% ipython --no-banner

In [1]: import numpy as np

In [2]: import numpy.linalg as la

In [3]: np.set_printoptions(precision=1, suppress=True, linewidth=140)

In [4]: W0 = np.load("w.npy")

In [5]: W0
Out[5]: 
array([[ 0.3, -1. ,  0. ,  0. ],
       [ 1. ,  0.3,  0. ,  0. ],
       [ 0. ,  0. ,  1. ,  0. ],
       [ 0. ,  0. ,  0. ,  1. ]])

In [6]: (la.matrix_power((W0 != 0) + (W0.T != 0) + np.eye(4), 4) > 0).astype(int)
Out[6]: 
array([[1, 1, 0, 0],
       [1, 1, 0, 0],
       [0, 0, 1, 0],
       [0, 0, 0, 1]])

In [7]: rng = np.random.default_rng(27)

In [8]: labels = rng.permutation(4)

In [9]: labels
Out[9]: array([3, 0, 2, 1])

In [10]: other = W0[labels][:, labels]

In [11]: round(np.trace(other), 1)
Out[11]: np.float64(2.6)

In [12]: np.allclose(other, W0)
Out[12]: False

In [13]: np.sort(np.abs(la.eigvals(other)))
Out[13]: array([1., 1., 1., 1.])

In [14]: K = np.loadtxt("run7.csv", delimiter=",")

In [15]: print(K)
[[ 0.  0.  0.]
 [-1. -4. -3.]
 [ 0.  0.  0.]
 [ 0.  0.  0.]
 [-1. -4. -3.]
 [ 4. -5. -4.]
 [-1. -4. -3.]
 [ 0.  0.  0.]
 [ 4. -5. -4.]
 [ 5. -1. -1.]
 [ 0.  0.  0.]
 [ 5. -1. -1.]
 [ 0.  0.  0.]
 [ 5. -1. -1.]
 [ 0.  0.  0.]
 [ 0.  0.  0.]
 [ 0.  0.  0.]
 [ 4. -5. -4.]
 [-1. -4. -3.]
 [ 0.  0.  0.]
 [ 0.  0.  0.]
 [ 0.  0.  0.]
 [ 0.  0.  0.]
 [ 0.  0.  0.]
 [-1. -4. -3.]
 [ 5. -1. -1.]]

In [16]: gram = np.cov(K, rowvar=False)

In [17]: print(np.round(np.polyfit(K[:, 1], K[:, 2], 1), 1) + 0)
[0.8 0. ]

In [18]: np.argsort(-K.std(axis=0).round(6), kind="stable")
Out[18]: array([0, 1, 2])

In [19]: A = np.load("out4.npy")

In [20]: A.round(1) + 0
Out[20]: 
array([[-11.1, -19.5,   7.4],
       [-10.5, -18.4,   7. ],
       [ -7.5, -13.1,   5.3],
       [ -6. , -10.4,   4.3],
       [ -2.2,  -3.5,   1.3],
       [ -1.7,  -2.6,   0.8],
       [ -1.5,  -2.3,   0.7],
       [ -1.4,  -2.1,   0.6],
       [ -1.3,  -1.9,   0.5],
       [ -1.2,  -1.8,   0.4],
       [ -1.1,  -1.6,   0.4],
       [ -0.7,  -0.8,   0. ],
       [ -0.7,  -0.8,   0. ],
       [ -0.5,  -0.6,  -0.1],
       [  0. ,   0. ,   0. ],
       [  0.2,   0.2,   0.1],
       [  0.2,   0.2,   0.1],
       [  3. ,   2.8,   2.5],
       [  3.6,   3.5,   3. ],
       [  4.7,   4.7,   3.8],
       [  5.2,   5.2,   4.1],
       [ 15.6,  17.5,  10.1],
       [ 16.7,  18.9,  10.7],
       [ 22.3,  25.8,  13.2]])

In [21]: Uu, sv, Vt = la.svd(A, full_matrices=False)

In [22]: np.round(Vt @ Vt.T, 1) + 0
Out[22]: 
array([[1., 0., 0.],
       [0., 1., 0.],
       [0., 0., 1.]])

In [23]: Uu.shape, sv.shape, Vt.shape
Out[23]: ((24, 3), (3,), (3, 3))

In [24]: np.round(Uu.T @ A @ Vt.T, 1) + 0
Out[24]: 
array([[62.8,  0. ,  0. ],
       [ 0. , 23. ,  0. ],
       [ 0. ,  0. ,  0.5]])

In [25]: print(round(float(np.sqrt((sv ** 2).sum())), 1), np.round(la.norm(A), 1))
66.9 66.9

In [26]: (sv > 1e-8).sum()
Out[26]: np.int64(3)

In [27]: np.round(Uu.T @ Uu, 1) + 0
Out[27]: 
array([[1., 0., 0.],
       [0., 1., 0.],
       [0., 0., 1.]])

In [28]: np.abs(Uu[:, 0]).round(6).argmax()
Out[28]: np.int64(23)
